$ python -q
>>> import numpy as np
>>> np.set_printoptions(precision=2, suppress=True, linewidth=160, floatmode="fixed")
>>> tidy = lambda a: np.round(a, 2) + 0
>>> m1 = np.loadtxt("m.csv", delimiter=",")
>>> m1
array([[  0.30,  -0.70,  -0.40,  -1.40,   0.70,  -1.20],
       [  0.70,   0.00,   0.50,   0.00,  -0.30,   0.00],
       [ -0.30,  -2.00,  -1.10,   0.80,  -0.70,  -0.20],
       [ -0.10,   0.70,  -0.40,  -0.90,   2.00,  -2.20],
       [  0.10,   1.10,   1.20,  -1.00,   0.70,   0.50],
       [ -0.70,   0.20,  -0.90,   0.10,  -0.50,   0.20],
       [ -0.30,   2.00,  -0.80,   0.80,   0.50,  -1.50],
       [  1.10,  -0.60,  -0.60,  -0.20,   1.40,  -0.10],
       [  0.30,   0.20,  -1.70,   0.20,  -1.10,   2.60],
       [  1.10,   1.20,   0.50,  -1.10,   1.10,  -0.50],
       [ -0.10,  -2.60,  -0.70,  -0.60,   1.60,  -2.60],
       [  0.90,  -0.80,   0.30,  -0.10,  -0.10,   1.60],
       [ -1.40,  -1.30,  -0.40,   1.20,   0.20,   0.00],
       [ -0.10,  -0.20,  -0.50,  -1.50,   1.80,  -1.80],
       [ -0.10,  -0.40,   0.20,   0.10,   0.60,  -1.10],
       [ -0.10,  -0.40,   0.60,   0.30,   0.40,  -0.30],
       [  0.30,  -1.20,  -0.40,   0.80,  -0.90,   0.70],
       [  0.60,  -1.30,   1.20,   0.20,  -1.30,  -0.80],
       [ -0.90,  -0.20,  -0.70,   0.70,  -0.30,   0.50],
       [ -0.70,   0.20,   0.50,  -0.50,   2.30,   1.80],
       [  0.80,  -0.40,  -1.10,  -0.50,   0.00,  -1.60],
       [  2.80,   0.90,  -0.70,   0.70,  -0.20,  -0.20],
       [  1.10,   0.60,  -0.10,  -0.70,  -0.50,   0.00],
       [  1.50,  -0.20,  -1.80,   1.60,   1.10,  -0.60],
       [  0.50,   0.30,  -1.70,   1.70,   0.60,   1.20],
       [ -1.60,   2.80,   0.70,  -1.20,   0.80,  -0.30],
       [  4.00,   6.00, -38.00,  26.00,   4.00,  10.00],
       [ -0.40,   0.50,   1.50,  -0.20,   0.10,  -1.50],
       [  1.10,  -0.40,  -1.90,  -0.20,   1.00,   0.70],
       [ -0.30,  -1.60,  -1.10,   0.00,   0.90,   1.70]])
>>> # row 26 dominates
>>> Q, r_ = np.linalg.qr(m1)
>>> Q.shape, r_.shape
((30, 6), (6, 6))
>>> tidy(np.abs(np.diag(r_)))
array([ 6.37,  7.75, 23.76,  4.51,  4.65,  6.14])
>>> np.allclose(r_.T @ r_, m1.T @ m1)
True
>>> Xc = m1 - m1.mean(axis=1)
Traceback (most recent call last):
  File "<python-input-10>", line 1, in <module>
    Xc = m1 - m1.mean(axis=1)
         ~~~^~~~~~~~~~~~~~~~~
ValueError: operands could not be broadcast together with shapes (30,6) (30,) 
>>> Xc = m1 - m1.mean(axis=0)
>>> left, s, Vh = np.linalg.svd(Xc, full_matrices=False)
>>> tidy(Vh[0] * np.sign(Vh[0, np.abs(Vh[0]).argmax()]))
array([-0.08, -0.12,  0.79, -0.55, -0.07, -0.22])
>>> (np.sign(left[:, 0]) == np.sign(left[0, 0])).astype(int)
array([1, 1, 1, 1, 1, 1, 1, 1, 0, 1, 1, 1, 1, 1, 1, 1, 1, 1, 1, 1, 1, 1, 1, 0, 0, 1, 0, 1, 1, 1])
>>> tidy(np.abs(Vh[-1]))
array([0.17, 0.05, 0.53, 0.69, 0.46, 0.03])
>>> np.abs(Vh[0]).argmax()
np.int64(2)
>>> np.abs(left[:, 0]).argmax()
np.int64(26)
>>> Y = np.array([[1, 2], [1, 0], [3, 3], [2, 0], [3, 1], [3, 2]])
>>> np.vstack([m1, Y.T]).shape
(32, 6)
>>> print(np.linalg.matrix_rank(np.vstack([m1, Y.T])))
6
>>> np.linalg.matrix_rank(m1 @ Y)
np.int64(2)
>>> Y = m1 / np.sqrt((m1 ** 2).mean(axis=1, keepdims=True))
>>> tidy(np.linalg.norm(Y, axis=1))
array([2.45, 2.45, 2.45, 2.45, 2.45, 2.45, 2.45, 2.45, 2.45, 2.45, 2.45, 2.45, 2.45, 2.45, 2.45, 2.45, 2.45, 2.45, 2.45, 2.45, 2.45, 2.45, 2.45, 2.45, 2.45,
       2.45, 2.45, 2.45, 2.45, 2.45])
>>> tidy(Y[24])
array([ 0.44,  0.26, -1.48,  1.48,  0.52,  1.04])
>>> feats = np.loadtxt("data.csv", delimiter=",")
>>> feats
array([[0.00, 1.00, 1.00, 1.00, 2.00, 2.00, 1.00],
       [3.00, 1.00, 2.00, 1.00, 1.00, 2.00, 1.00],
       [3.00, 3.00, 1.00, 3.00, 0.00, 1.00, 0.00],
       [1.00, 0.00, 1.00, 3.00, 1.00, 2.00, 0.00],
       [3.00, 2.00, 2.00, 0.00, 0.00, 1.00, 3.00],
       [2.00, 1.00, 3.00, 0.00, 1.00, 0.00, 1.00],
       [6.00, 3.00, 5.00, 3.00, 4.00, 6.00, 3.00]])
>>> (feats + feats.T) / 2
array([[0.00, 2.00, 2.00, 1.00, 2.50, 2.00, 3.50],
       [2.00, 1.00, 2.50, 0.50, 1.50, 1.50, 2.00],
       [2.00, 2.50, 1.00, 2.00, 1.00, 2.00, 2.50],
       [1.00, 0.50, 2.00, 3.00, 0.50, 1.00, 1.50],
       [2.50, 1.50, 1.00, 0.50, 0.00, 1.00, 3.50],
       [2.00, 1.50, 2.00, 1.00, 1.00, 0.00, 3.50],
       [3.50, 2.00, 2.50, 1.50, 3.50, 3.50, 3.00]])
>>> tidy(np.linalg.matrix_power(feats, 3))
array([[228.00, 158.00, 193.00, 159.00, 130.00, 191.00, 109.00],
       [282.00, 186.00, 239.00, 187.00, 146.00, 219.00, 137.00],
       [215.00, 141.00, 189.00, 150.00, 109.00, 161.00, 106.00],
       [153.00, 102.00, 129.00, 117.00,  81.00, 124.00,  70.00],
       [377.00, 251.00, 328.00, 239.00, 195.00, 284.00, 191.00],
       [221.00, 141.00, 195.00, 152.00, 126.00, 183.00, 108.00],
       [792.00, 530.00, 671.00, 533.00, 422.00, 629.00, 383.00]])
>>> feats @ feats
array([[23.00, 13.00, 19.00, 10.00,  8.00, 13.00, 12.00],
       [23.00, 17.00, 21.00, 16.00, 14.00, 19.00, 12.00],
       [17.00, 10.00, 16.00, 18.00, 13.00, 19.00,  7.00],
       [13.00,  8.00, 13.00, 13.00,  7.00, 10.00,  6.00],
       [32.00, 21.00, 27.00, 20.00, 21.00, 30.00, 15.00],
       [21.00, 17.00, 14.00, 15.00,  9.00, 16.00,  9.00],
       [69.00, 47.00, 61.00, 42.00, 36.00, 51.00, 36.00]])
